% ipython --no-banner

In [1]: import numpy as np

In [2]: np.set_printoptions(suppress=True, linewidth=100)

In [3]: tidy = lambda a: np.round(a, 2) + 0

In [4]: W0 = np.load("out19.npy")

In [5]: print(tidy(W0))
[[ 1.    0.    0.    0.    0.    0.  ]
 [ 0.    1.    0.    0.    0.    0.  ]
 [ 0.    0.   -0.71  0.71  0.    0.  ]
 [ 0.    0.   -0.71 -0.71  0.    0.  ]
 [ 0.    0.    0.    0.    1.    0.  ]
 [ 0.    0.    0.    0.    0.    1.  ]]

In [6]: O, evecs = np.linalg.qr(W0[:, :1])[0], np.linalg.qr(W0[:, 1:])[0]

In [7]: sigma = np.linalg.svd(O.T @ evecs, compute_uv=False)

In [8]: print(np.degrees(np.arccos(sigma.clip(0, 1))))
[90.]

In [9]: print(tidy(np.linalg.norm(O @ O.T - evecs @ evecs.T, 2)))
1.0

In [10]: X = np.loadtxt("dump.csv", delimiter=",")

In [11]: print(X)
[[ 4.  5.  6.  7.  8.]
 [ 9. 10. 11. 12. 13.]
 [14. 15. 16. 17. 18.]
 [19. 20. 21. 22. 23.]
 [24. 25. 26. 27. 28.]
 [29. 30. 31. 32. 33.]]

In [12]: left, sigma, Vh = np.linalg.svd(X)

In [13]: print(np.argmax(sigma[:-1] / (sigma[1:] + 1e-6)) + 1)
2

In [14]: out = left[:, :2] @ np.diag(sigma[:2]) @ Vh[:2]

In [15]: print(tidy(np.linalg.norm(X - out, 2)), tidy(sigma[2]))
0.0 0.0

In [16]: print(np.linalg.matrix_rank(X, rtol=0.05))
1

In [17]: print(np.linalg.matrix_rank(out))
2

In [18]: print(tidy(np.linalg.norm(X - out) / np.linalg.norm(X)))
0.0

In [19]: arr = np.load("layer15.npy")

In [20]: print(arr)
[[1.   0.2  0.04]
 [0.2  1.   0.2 ]
 [0.04 0.2  1.  ]]

In [21]: print(tidy(W0 @ W0))
[[ 1.  0.  0.  0.  0.  0.]
 [ 0.  1.  0.  0.  0.  0.]
 [ 0.  0.  0. -1.  0.  0.]
 [ 0.  0.  1.  0.  0.  0.]
 [ 0.  0.  0.  0.  1.  0.]
 [ 0.  0.  0.  0.  0.  1.]]

In [22]: print(np.allclose(W0 @ W0.T, W0.T @ W0))
True

In [23]: print(tidy(np.linalg.matrix_power(W0, 4)))
[[ 1.  0.  0.  0.  0.  0.]
 [ 0.  1.  0.  0.  0.  0.]
 [ 0.  0. -1.  0.  0.  0.]
 [ 0.  0.  0. -1.  0.  0.]
 [ 0.  0.  0.  0.  1.  0.]
 [ 0.  0.  0.  0.  0.  1.]]

In [24]: print(tidy(np.trace(W0)))
2.59

In [25]: mat = np.load("arr.npy")

In [26]: print(mat)
[[ 5. -2. -2.  1.]
 [ 6. -2. -4.  2.]
 [ 6. -3. -3.  2.]
 [ 8. -4. -6.  4.]]

In [27]: out = mat[0, 0] * mat[1:] - np.outer(mat[1:, 0], mat[0])

In [28]: print(out)
[[  0.   2.  -8.   4.]
 [  0.  -3.  -3.   4.]
 [  0.  -4. -14.  12.]]

In [29]: print(mat[:, 0] / mat[0, 0])
[1.  1.2 1.2 1.6]

In [30]: print(np.flatnonzero(~out.round(6).any(axis=1)))
[]

In [31]: feats = np.load("m.npy")

In [32]: print(feats)
[[0 1 0 0 0]
 [1 0 0 0 0]
 [0 0 0 1 0]
 [0 0 1 0 0]
 [0 0 0 0 0]]

In [33]: print(tidy(np.linalg.det(feats)))
0.0

In [34]: print(tidy(np.sort(np.linalg.eigvals(feats).real)))
[-1. -1.  0.  1.  1.]

In [35]: out = np.array([[-1, 4], [-6, 1]])

In [36]: basis = np.kron(out, feats)

In [37]: print(basis.shape)
(10, 10)

In [38]: print(np.linalg.matrix_rank(basis))
8

In [39]: print(np.linalg.matrix_rank(feats, rtol=0.1))
4

In [40]: t = np.radians(30)

In [41]: r_ = np.eye(5)

In [42]: r_[4, 4] = r_[2, 2] = np.cos(t)

In [43]: r_[4, 2], r_[2, 4] = -np.sin(t), np.sin(t)

In [44]: print(tidy(r_))
[[ 1.    0.    0.    0.    0.  ]
 [ 0.    1.    0.    0.    0.  ]
 [ 0.    0.    0.87  0.    0.5 ]
 [ 0.    0.    0.    1.    0.  ]
 [ 0.    0.   -0.5   0.    0.87]]

In [45]: out = feats @ r_.T

In [46]: print(tidy(np.linalg.det(r_)), tidy(np.trace(r_)))
1.0 4.73

In [47]: print(np.allclose(np.linalg.norm(feats, axis=1), np.linalg.norm(out, axis=1)))
True

In [48]: print(tidy(np.linalg.svd(feats, compute_uv=False)), tidy(np.linalg.svd(out, compute_uv=False)))
[1. 1. 1. 1. 0.] [1. 1. 1. 1. 0.]

In [49]: print(tidy(np.abs(out - feats).max(axis=0)))
[0.   0.   0.13 0.   0.5 ]

In [50]: F = np.load("data.npy")

In [51]: print(F)
[[ 5  0  1]
 [ 0  5 -3]
 [ 1 -3  2]]

In [52]: # equal to its transpose

In [53]: print(np.linalg.cond(F) > 100)
True

In [54]: print(tidy(np.linalg.norm(F, 2) / np.linalg.norm(F)))
0.81

In [55]: print(tidy(np.linalg.det(2 * F)), tidy(np.linalg.det(F)))
0.0 0.0

In [56]: print(np.kron(np.eye(2, dtype=int), F))
[[ 5  0  1  0  0  0]
 [ 0  5 -3  0  0  0]
 [ 1 -3  2  0  0  0]
 [ 0  0  0  5  0  1]
 [ 0  0  0  0  5 -3]
 [ 0  0  0  1 -3  2]]

In [57]: print(tidy(np.linalg.eigvals(F).sum().real))
12.0

In [58]: print(np.einsum("ii->", F))
12

In [59]: left, sigma, Vh = np.linalg.svd(F)

In [60]: print(np.argmax(sigma[:-1] / (sigma[1:] + 1e-6)) + 1)
2

In [61]: out = left[:, :2] @ np.diag(sigma[:2]) @ Vh[:2]

In [62]: print(np.linalg.matrix_rank(out))
2

In [63]: data = np.load("a.npy")

In [64]: print(data)
[[2.97 8.   5.  ]
 [2.97 8.01 5.  ]
 [3.02 7.96 5.  ]
 [3.   7.99 5.02]
 [3.   7.97 4.99]
 [2.98 7.99 4.99]
 [3.   8.   5.02]
 [3.   7.98 5.04]
 [3.   7.99 5.  ]
 [3.04 8.   4.99]
 [8.99 5.02 8.97]
 [9.04 4.98 9.01]
 [9.   4.98 8.98]
 [9.02 5.02 8.98]
 [9.01 5.02 9.03]
 [8.99 5.02 8.99]
 [8.99 5.   8.97]
 [8.98 5.03 8.99]
 [9.01 4.97 9.  ]
 [9.01 5.02 9.06]
 [3.03 7.02 4.99]
 [2.96 6.97 4.96]
 [2.98 7.   4.99]
 [2.99 7.02 4.97]
 [3.   7.01 4.99]
 [3.01 7.02 5.  ]
 [2.98 7.01 5.03]
 [3.04 7.01 5.02]
 [3.   7.03 4.99]
 [2.98 7.   5.  ]]

In [65]: G = np.cov(data, rowvar=False)

In [66]: print(np.argwhere(np.triu(np.abs(np.corrcoef(data.T)) > 0.8, 1)))
[[0 1]
 [0 2]
 [1 2]]

In [67]: print(tidy(G))
[[ 8.29 -3.44  5.52]
 [-3.44  1.59 -2.29]
 [ 5.52 -2.29  3.68]]

In [68]: print(tidy(np.corrcoef(data[:, 2], data[:, 1])[0, 1]))
-0.95

In [69]: print(tidy(np.corrcoef(data.T)))
[[ 1.   -0.95  1.  ]
 [-0.95  1.   -0.95]
 [ 1.   -0.95  1.  ]]

In [70]: basis = data[[12, 11]].astype(float)

In [71]: for _ in range(5):
    ...:     labels = np.linalg.norm(data[:, None] - basis, axis=-1).argmin(axis=1)
    ...:     basis = np.array([data[labels == j].mean(axis=0) for j in range(2)])
    ...: 

In [72]: print(labels)
[0 0 0 0 0 0 0 0 0 0 1 1 1 1 1 1 1 1 1 1 0 0 0 0 0 0 0 0 0 0]

In [73]: print(tidy(basis[1] - basis[0]))
[ 6.01 -2.49  4.  ]

In [74]: Ac = (data - data.mean(axis=0)) / data.std(axis=0)

In [75]: print(tidy(Ac.std(axis=0)))
[1. 1. 1.]

In [76]: coef = np.linalg.lstsq(np.delete(Ac, 2, axis=1), Ac[:, 2])[0]

In [77]: print(np.abs(coef).argmax())
0

In [78]: print(tidy(1 - np.var(Ac[:, 2] - np.delete(Ac, 2, axis=1) @ coef)))
1.0

In [79]: print(tidy(np.abs(np.linalg.svd(data)[2][-1])))
[0.61 0.26 0.75]

In [80]: print(np.argsort(-np.linalg.norm(data, axis=0).round(6), kind="stable")[:3])
[1 2 0]

In [81]: M = np.loadtxt("mat.csv", delimiter=",")

In [82]: print(M)
[[ 6.  2.  4. -4.  4.]
 [ 2.  3.  2. -2.  2.]
 [ 4.  2.  6. -4.  4.]
 [-4. -2. -4.  6. -4.]
 [ 4.  2.  4. -4.  6.]]

In [83]: left, sigma, Vh = np.linalg.svd(M, full_matrices=False)

In [84]: print(left.shape, sigma.shape, Vh.shape)
(5, 5) (5,) (5, 5)

In [85]: print(tidy(sigma))
[19.  2.  2.  2.  2.]

In [86]: print(tidy(np.sqrt((sigma ** 2).sum())), tidy(np.linalg.norm(M)))
19.42 19.42

In [87]: print(tidy(left.T @ M @ Vh.T))
[[19.  0.  0.  0.  0.]
 [ 0.  2.  0.  0.  0.]
 [ 0.  0.  2.  0.  0.]
 [ 0.  0.  0.  2.  0.]
 [ 0.  0.  0.  0.  2.]]

In [88]: print(tidy(left.T @ left))
[[1. 0. 0. 0. 0.]
 [0. 1. 0. 0. 0.]
 [0. 0. 1. 0. 0.]
 [0. 0. 0. 1. 0.]
 [0. 0. 0. 0. 1.]]

In [89]: t = np.radians(135)

In [90]: r_ = np.eye(5)

In [91]: r_[0, 0] = r_[1, 1] = np.cos(t)

In [92]: r_[0, 1], r_[1, 0] = -np.sin(t), np.sin(t)

In [93]: print(tidy(r_))
[[-0.71 -0.71  0.    0.    0.  ]
 [ 0.71 -0.71  0.    0.    0.  ]
 [ 0.    0.    1.    0.    0.  ]
 [ 0.    0.    0.    1.    0.  ]
 [ 0.    0.    0.    0.    1.  ]]

In [94]: out = M @ r_.T

In [95]: print(np.allclose(np.linalg.norm(M, axis=1), np.linalg.norm(out, axis=1)))
True

In [96]: print(tidy(np.linalg.det(r_)), tidy(np.trace(r_)))
1.0 1.59
